$ ipython --no-banner

In [1]: import numpy as np

In [2]: from numpy import linalg as LA

In [3]: np.set_printoptions(suppress=True, linewidth=160)

In [4]: def rnd(a):
   ...:     return np.round(a, 2) + 0
   ...: 

In [5]: F = np.load("sample9.npy")

In [6]: F
Out[6]: 
array([[ -7,   9,  32,   6,   9,  20, -13,   1,  -2, -10,   8,   6,  21,  11,   4],
       [ -5,  -9,   8,   4, -13,  20,  -3,   9, -12, -20,   8,  -4,  13,  -9, -10],
       [  1, -15, -25,  -4, -20,  -5,   6,   0, -12, -10,  -2, -14, -12, -18, -12],
       [ -2, -12, -36, -11, -22, -20,  -4, -23, -23, -15,  -8, -31, -27, -19, -11],
       [  2,   6,  28,  10,  14,  20,   6,  24,  18,  10,   8,  26,  24,  12,   6],
       [ 13,   9,  17,  10,  26,   5,  24,  36,  42,  40,   2,  44,  16,  18,  14],
       [ -7,   9,   2,  -6,   3, -10, -19, -29, -14, -10,  -4, -18,  -9,   5,   4],
       [ -5,  -3,   1,  -1,  -8,   5,  -8,  -7, -13, -15,   2, -11,   1,  -5,  -5],
       [  2,   6,  23,   8,  13,  15,   5,  19,  16,  10,   6,  22,  19,  11,   6],
       [  8,   6,  13,   7,  17,   5,  15,  24,  27,  25,   2,  29,  12,  12,   9],
       [ 13,   9, -13,  -2,  20, -25,  18,   6,  30,  40, -10,  20, -14,  12,  14]])

In [7]: other = F / LA.norm(F, axis=1, keepdims=True)

In [8]: C2 = other @ other.T

In [9]: rnd(C2[1])
Out[9]: array([ 0.44,  1.  ,  0.27,  0.01,  0.11, -0.37, -0.14,  0.7 ,  0.04, -0.33, -0.89])

In [10]: rnd(LA.norm(other, axis=1))
Out[10]: array([1., 1., 1., 1., 1., 1., 1., 1., 1., 1., 1.])

In [11]: rnd(np.degrees(np.arccos(np.clip(C2[1, 3], -1, 1))))
Out[11]: np.float64(89.25)

In [12]: left, sv, Vh = LA.svd(F)

In [13]: np.argmax(sv[:-1] / (sv[1:] + 1e-6)) + 1
Out[13]: np.int64(3)

In [14]: rnd(sv)
Out[14]: array([171.33,  94.9 ,  54.71,   0.  ,   0.  ,   0.  ,   0.  ,   0.  ,   0.  ,   0.  ,   0.  ])

In [15]: other = left[:, :3] @ np.diag(sv[:3]) @ Vh[:3]

In [16]: LA.matrix_rank(F, rtol=0.05)
Out[16]: np.int64(3)

In [17]: rnd(np.abs(F - other).max())
Out[17]: np.float64(0.0)

In [18]: rnd(LA.norm(F - other) / LA.norm(F))
Out[18]: np.float64(0.0)

In [19]: rnd(LA.norm(F - other, 2)), rnd(sv[3])
Out[19]: (np.float64(0.0), np.float64(0.0))

In [20]: other = np.array([[1, 1],
    ...:     [2, 0],
    ...:     [-1, -2],
    ...:     [2, -2],
    ...:     [0, -2],
    ...:     [-3, 3],
    ...:     [3, -2],
    ...:     [1, -2],
    ...:     [-1, 0],
    ...:     [1, 2],
    ...:     [1, -3],
    ...:     [-1, 1],
    ...:     [-1, 0],
    ...:     [-1, 1],
    ...:     [2, 3]])

In [21]: np.einsum("ik,kj->ij", F, other)
Out[21]: 
array([[-137,  -32],
       [-103,  -62],
       [  41,  -10],
       [  68,   41],
       [ -62,  -50],
       [  77,  -20],
       [ -29,   52],
       [ -55,  -11],
       [ -44,  -36],
       [  40,  -17],
       [ 185,   64]])

In [22]: other.T @ F.T
Out[22]: 
array([[-137, -103,   41,   68,  -62,   77,  -29,  -55,  -44,   40,  185],
       [ -32,  -62,  -10,   41,  -50,  -20,   52,  -11,  -36,  -17,   64]])

In [23]: LA.matrix_rank(np.vstack([F, other.T]))
Out[23]: np.int64(5)

In [24]: other @ F
Traceback (most recent call last):
  Cell In[24], line 1
    other @ F
ValueError: matmul: Input operand 1 has a mismatch in its core dimension 0, with gufunc signature (n?,k),(k,m?)->(n?,m?) (size 11 is different from 2)


In [25]: np.einsum("ij->j", F)
Out[25]: array([13, 15, 50, 21, 39, 30, 27, 60, 57, 45, 12, 69, 44, 30, 19])

In [26]: LA.matrix_rank(F, rtol=0.1)
Out[26]: np.int64(3)

In [27]: [round(float(x), 2) for x in LA.svd(F, compute_uv=False)[:3]]
Out[27]: [171.33, 94.9, 54.71]

In [28]: np.argsort(-LA.norm(F, axis=0).round(6), kind="stable")[:3]
Out[28]: array([11,  9,  8])

In [29]: rank = LA.matrix_rank(F)

In [30]: rank
Out[30]: np.int64(3)

In [31]: N = LA.svd(F)[2][rank:].T

In [32]: [int(LA.matrix_rank(F[:, :j + 1])) for j in range(15)]
Out[32]: [1, 2, 3, 3, 3, 3, 3, 3, 3, 3, 3, 3, 3, 3, 3]

In [33]: N.shape
Out[33]: (15, 12)

In [34]: [int(LA.matrix_rank(F[:i])) for i in range(1, len(F) + 1)]
Out[34]: [1, 2, 3, 3, 3, 3, 3, 3, 3, 3, 3]

In [35]: LA.matrix_rank(F.T @ F), LA.matrix_rank(F @ F.T)
Out[35]: (np.int64(3), np.int64(3))

In [36]: M = np.loadtxt("x.csv", delimiter=",")

In [37]: M
Out[37]: 
array([[ 2.39, -0.69, -1.58, -0.82, -2.78],
       [ 1.28, -0.38, -0.78, -0.41, -1.32],
       [ 1.2 , -0.44, -0.78, -0.45, -1.45],
       [-0.02, -0.08, -0.03, -0.06, -0.04],
       [-2.46,  0.85,  1.51,  0.84,  2.8 ],
       [ 0.04, -0.07, -0.05,  0.03,  0.02],
       [-1.28,  0.44,  0.8 ,  0.48,  1.35],
       [-1.3 ,  0.37,  0.76,  0.38,  1.32],
       [ 1.14, -0.39, -0.76, -0.44, -1.33],
       [ 1.18, -0.38, -0.75, -0.4 , -1.44],
       [-0.01, -0.01, -0.06, -0.02,  0.  ],
       [-1.16,  0.42,  0.79,  0.43,  1.33],
       [-2.44,  0.65,  1.59,  0.73,  2.77],
       [-2.41,  0.76,  1.62,  0.86,  2.78],
       [-1.18,  0.37,  0.72,  0.4 ,  1.34],
       [-2.39,  0.79,  1.59,  0.71,  2.75],
       [-1.14,  0.46,  0.85,  0.36,  1.51],
       [-1.26,  0.31,  0.75,  0.45,  1.39],
       [ 1.19, -0.48, -0.83, -0.51, -1.35],
       [ 2.31, -0.8 , -1.6 , -0.71, -2.8 ],
       [ 0.01, -0.04,  0.05, -0.01,  0.  ],
       [ 2.37, -0.74, -1.66, -0.79, -2.76],
       [ 1.18, -0.42, -0.81, -0.43, -1.43],
       [-1.07,  0.33,  0.77,  0.42,  1.4 ],
       [-1.2 ,  0.33,  0.73,  0.39,  1.44],
       [ 1.25, -0.37, -0.77, -0.42, -1.39],
       [ 1.25, -0.34, -0.85, -0.35, -1.38],
       [-1.16,  0.32,  0.82,  0.46,  1.41],
       [ 1.21, -0.41, -0.88, -0.32, -1.4 ],
       [-1.19,  0.35,  0.74,  0.37,  1.44],
       [-2.43,  0.78,  1.67,  0.86,  2.87],
       [-2.3 ,  0.72,  1.62,  0.9 ,  2.88],
       [-0.01, -0.06,  0.07, -0.01,  0.02]])

In [38]: left, sv, Vh = LA.svd(M)

In [39]: np.argmax(sv[:-1] / (sv[1:] + 1e-6)) + 1
Out[39]: np.int64(1)

In [40]: other = left[:, :1] @ np.diag(sv[:1]) @ Vh[:1]

In [41]: LA.matrix_rank(other)
Out[41]: np.int64(1)

In [42]: rnd(LA.norm(M - other) / LA.norm(M))
Out[42]: np.float64(0.04)

In [43]: rnd(np.abs(M - other).max())
Out[43]: np.float64(0.11)

In [44]: E = np.load("arr.npy")

In [45]: rnd(E)
Out[45]: 
array([[ 0.  ,  2.23,  0.95,  1.23, -1.08,  0.24, -1.53, -1.66,  0.1 , -3.  ,  0.97,  1.15],
       [-1.72,  0.55,  1.41,  2.77, -0.89, -0.06, -0.42,  0.04, -0.68,  0.93, -2.36, -2.05],
       [ 0.69,  0.29, -0.26,  0.38, -0.89, -0.61, -0.04,  0.66,  4.47, -0.18,  0.24, -1.59],
       [-0.69, -2.67, -1.47,  1.63, -0.52,  0.11, -2.72, -0.72, -0.02,  0.83,  1.92,  0.  ],
       [-0.86, -0.76, -0.99,  2.02, -0.86, -0.16,  1.55,  2.91,  0.1 , -1.35, -0.18,  2.26],
       [-0.17,  1.12,  0.97, -1.51, -2.84, -0.79, -1.08,  2.3 , -1.08,  1.09,  1.66, -0.44],
       [-0.17,  1.12, -2.6 , -0.72,  1.33,  0.06, -2.16,  1.76, -0.68, -1.63, -1.23, -1.51],
       [ 3.27, -1.89,  1.85,  0.44,  0.1 , -1.4 , -1.19,  0.85, -0.6 , -1.08, -1.22, -0.03],
       [ 0.17, -1.28, -1.59, -0.64, -2.55, -0.68,  1.81, -1.48, -1.07, -1.8 , -0.26, -1.88],
       [-0.69,  0.83, -0.54,  0.54,  1.14, -4.56,  0.31, -0.6 , -0.26,  0.35,  0.65,  0.23],
       [-2.93, -1.78,  1.57, -2.21,  0.03, -0.68, -0.93, -0.04,  0.99, -1.39, -1.14,  0.63],
       [ 0.69,  0.61, -1.59, -0.6 , -1.89, -0.47, -1.09, -1.06,  0.55,  1.52, -2.68,  2.32]])

In [46]: rnd(np.sort(np.abs(LA.eigvals(E))))
Out[46]: array([5., 5., 5., 5., 5., 5., 5., 5., 5., 5., 5., 5.])

In [47]: LA.determinant(E)
Traceback (most recent call last):
  Cell In[47], line 1
    LA.determinant(E)
AttributeError: module 'numpy.linalg' has no attribute 'determinant'


In [48]: np.allclose(E @ E.T, E.T @ E)
Out[48]: True

In [49]: rnd(np.abs(LA.eigvals(E)).max())
Out[49]: np.float64(5.0)
